% python3 -q
>>> import numpy as np
>>> np.set_printoptions(suppress=True, linewidth=120)
>>> def tidy(a):
...     return np.round(a, 2) + 0
... 
>>> W0 = np.load("run5.npy")
>>> W0
array([[ 0, -5,  4],
       [ 0,  0,  4],
       [ 0,  0,  0]])
>>> tidy(np.linalg.det(W0.T))
np.float64(0.0)
>>> np.einsum("ij,ji->", W0, W0)
np.int64(0)
>>> tidy(np.linalg.det(W0[::-1]))
np.float64(0.0)
>>> np.poly(W0)
array([1., 0., 0., 0.])
>>> mat = np.loadtxt("x.csv", delimiter=",")
>>> mat
array([[13., 13., 15., 15.],
       [13., 17., 19., 17.],
       [15., 19., 22., 20.],
       [15., 17., 20., 20.]])
>>> np.argsort(-np.linalg.norm(mat, axis=0).round(6), kind="stable")[:3]
array([2, 3, 1])
>>> round(np.log10(np.linalg.cond(mat)))
2
>>> [round(float(x), 2) for x in np.linalg.svd(mat, compute_uv=False)[:3]]
[68.36, 2.43, 0.99]
>>> rng = np.random.default_rng(79)
>>> z = rng.permutation(4)
>>> z
array([0, 3, 2, 1])
>>> A2 = mat[z][:, z]
>>> np.diag(A2)
array([13., 20., 22., 17.])
>>> tidy(np.sort(np.abs(np.linalg.eigvals(A2))))
array([ 0.22,  0.99,  2.43, 68.36])
>>> np.trace(A2)
np.float64(72.0)
>>> tidy(np.linalg.det(A2)), tidy(np.linalg.det(mat[z]))
(np.float64(36.0), np.float64(-36.0))
>>> np.allclose(A2, mat)
False
>>> A2
array([[13., 15., 15., 13.],
       [15., 20., 20., 17.],
       [15., 20., 22., 19.],
       [13., 17., 19., 17.]])
>>> assert mat == mat.T
Traceback (most recent call last):
  File "<python-input-24>", line 1, in <module>
    assert mat == mat.T
           ^^^^^^^^^^^^
ValueError: The truth value of an array with more than one element is ambiguous. Use a.any() or a.all()
>>> np.allclose(mat @ mat.T, mat.T @ mat)
True
>>> mat @ mat
array([[ 788.,  930., 1072., 1016.],
       [ 930., 1108., 1276., 1204.],
       [1072., 1276., 1470., 1388.],
       [1016., 1204., 1388., 1314.]])
>>> (mat - mat.T) / 2
array([[0., 0., 0., 0.],
       [0., 0., 0., 0.],
       [0., 0., 0., 0.],
       [0., 0., 0., 0.]])
>>> tidy(np.linalg.det(mat))
np.float64(36.0)
>>> (mat + mat.T) / 2
array([[13., 13., 15., 15.],
       [13., 17., 19., 17.],
       [15., 19., 22., 20.],
       [15., 17., 20., 20.]])
>>> tidy(np.sort(np.abs(np.linalg.eigvals(mat))))
array([ 0.22,  0.99,  2.43, 68.36])
>>> vec = np.ones(4)
>>> for _ in range(7):
...     vec = mat @ vec
...     vec /= np.linalg.norm(vec)
...     print(round(vec @ mat @ vec, 2))
... 
68.36
68.36
68.36
68.36
68.36
68.36
68.36
>>> tidy(vec)
array([0.41, 0.49, 0.56, 0.53])
>>> A = np.array([[0, 2, 1, 0], [0, 0, 0, 2], [2, 2, 0, 2], [2, 1, 1, 0]])
>>> A
array([[0, 2, 1, 0],
       [0, 0, 0, 2],
       [2, 2, 0, 2],
       [2, 1, 1, 0]])
>>> tidy(np.linalg.det(A))
np.float64(-12.0)
>>> np.linalg.determinant(A)
Traceback (most recent call last):
  File "<python-input-37>", line 1, in <module>
    np.linalg.determinant(A)
    ^^^^^^^^^^^^^^^^^^^^^
AttributeError: module 'numpy.linalg' has no attribute 'determinant'
>>> np.allclose(A, A.T)
False
>>> np.linalg.matrix_power(A, 4)
array([[24, 44, 16, 36],
       [24, 24, 12, 32],
       [56, 68, 36, 56],
       [44, 52, 28, 36]])
>>> tidy(np.abs(np.linalg.eigvals(A)).max())
np.float64(3.42)
>>> tidy(np.linalg.eigvals(A).sum().real)
np.float64(0.0)
>>> np.kron(np.eye(2, dtype=int), A)
array([[0, 2, 1, 0, 0, 0, 0, 0],
       [0, 0, 0, 2, 0, 0, 0, 0],
       [2, 2, 0, 2, 0, 0, 0, 0],
       [2, 1, 1, 0, 0, 0, 0, 0],
       [0, 0, 0, 0, 0, 2, 1, 0],
       [0, 0, 0, 0, 0, 0, 0, 2],
       [0, 0, 0, 0, 2, 2, 0, 2],
       [0, 0, 0, 0, 2, 1, 1, 0]])
>>> np.einsum("ii->", A)
np.int64(0)
>>> tidy(np.linalg.det(A[::-1]))
np.float64(-12.0)
>>> f = np.array([1, 0, 1, 0])
>>> A2 = A + np.outer(f, np.eye(4)[3])
>>> np.linalg.matrix_rank(np.linalg.inv(A2) - np.linalg.inv(A), tol=1e-8)
np.int64(1)
>>> tidy(np.linalg.det(A2) / np.linalg.det(A)), tidy(1 + np.linalg.solve(A, f)[3])
(np.float64(1.0), np.float64(1.0))
>>> np.linalg.matrix_rank(A2 - A)
np.int64(1)
>>> X = np.triu(rng.random((4, 4)) < 0.6, 1).astype(int)
>>> X = X + X.T
>>> X
array([[0, 1, 1, 1],
       [1, 0, 1, 0],
       [1, 1, 0, 1],
       [1, 0, 1, 0]])
>>> X - X[0]
array([[ 0,  0,  0,  0],
       [ 1, -1,  0, -1],
       [ 1,  0, -1,  0],
       [ 1, -1,  0, -1]])
>>> X[4]
Traceback (most recent call last):
  File "<python-input-54>", line 1, in <module>
    X[4]
    ~^^^
IndexError: index 4 is out of bounds for axis 0 with size 4
>>> tidy(np.linalg.norm(X))
np.float64(3.16)
>>> X.sum(axis=1)
array([3, 2, 3, 2])
>>> np.diff(X, axis=0)
array([[ 1, -1,  0, -1],
       [ 0,  1, -1,  1],
       [ 0, -1,  1, -1]])
>>> np.count_nonzero(X)
np.int64(10)
>>> tidy(np.linalg.svd(X, compute_uv=False))
array([2.56, 1.56, 1.  , 0.  ])
>>> np.linalg.matrix_rank(X)
np.int64(3)
>>> np.unravel_index(np.abs(X).argmax(), X.shape)
(np.int64(0), np.int64(1))
>>> Uu, sig, Vt = np.linalg.svd(X)
>>> tidy(sig)
array([2.56, 1.56, 1.  , 0.  ])
>>> np.argmax(sig[:-1] / (sig[1:] + 1e-6)) + 1
np.int64(3)
>>> A2 = Uu[:, :3] @ np.diag(sig[:3]) @ Vt[:3]
>>> tidy(np.linalg.norm(X - A2, 2)), tidy(sig[3])
(np.float64(0.0), np.float64(0.0))
>>> tidy(np.abs(X - A2).max())
np.float64(0.0)
>>> np.linalg.matrix_rank(X, rtol=0.05)
np.int64(3)
>>> ev, V = np.linalg.eigvalsh(X)
Traceback (most recent call last):
  File "<python-input-69>", line 1, in <module>
    ev, V = np.linalg.eigvalsh(X)
    ^^^^^
ValueError: too many values to unpack (expected 2)
>>> ev, V = np.linalg.eigh(X)
>>> np.unique(ev.round(6) + 0, return_counts=True)[1]
array([1, 1, 1, 1])
>>> tidy(np.linalg.eigvalsh(X + 3 * np.eye(4)))
array([1.44, 2.  , 3.  , 5.56])
>>> tidy(V.T @ V)
array([[1., 0., 0., 0.],
       [0., 1., 0., 0.],
       [0., 0., 1., 0.],
       [0., 0., 0., 1.]])
>>> tidy(ev)
array([-1.56, -1.  ,  0.  ,  2.56])
>>> tidy(V @ np.diag(ev) @ V.T)
array([[0., 1., 1., 1.],
       [1., 0., 1., 0.],
       [1., 1., 0., 1.],
       [1., 0., 1., 0.]])
>>> tidy(np.abs(V[:, -1]))
array([0.56, 0.44, 0.56, 0.44])
>>> tidy(ev.sum()), np.trace(X)
(np.float64(0.0), np.int64(0))
>>> np.abs(V[:, -1]).round(6).argmax()
np.int64(0)
>>> tidy(V.T @ X @ V)
array([[-1.56,  0.  ,  0.  ,  0.  ],
       [ 0.  , -1.  ,  0.  ,  0.  ],
       [ 0.  ,  0.  ,  0.  ,  0.  ],
       [ 0.  ,  0.  ,  0.  ,  2.56]])
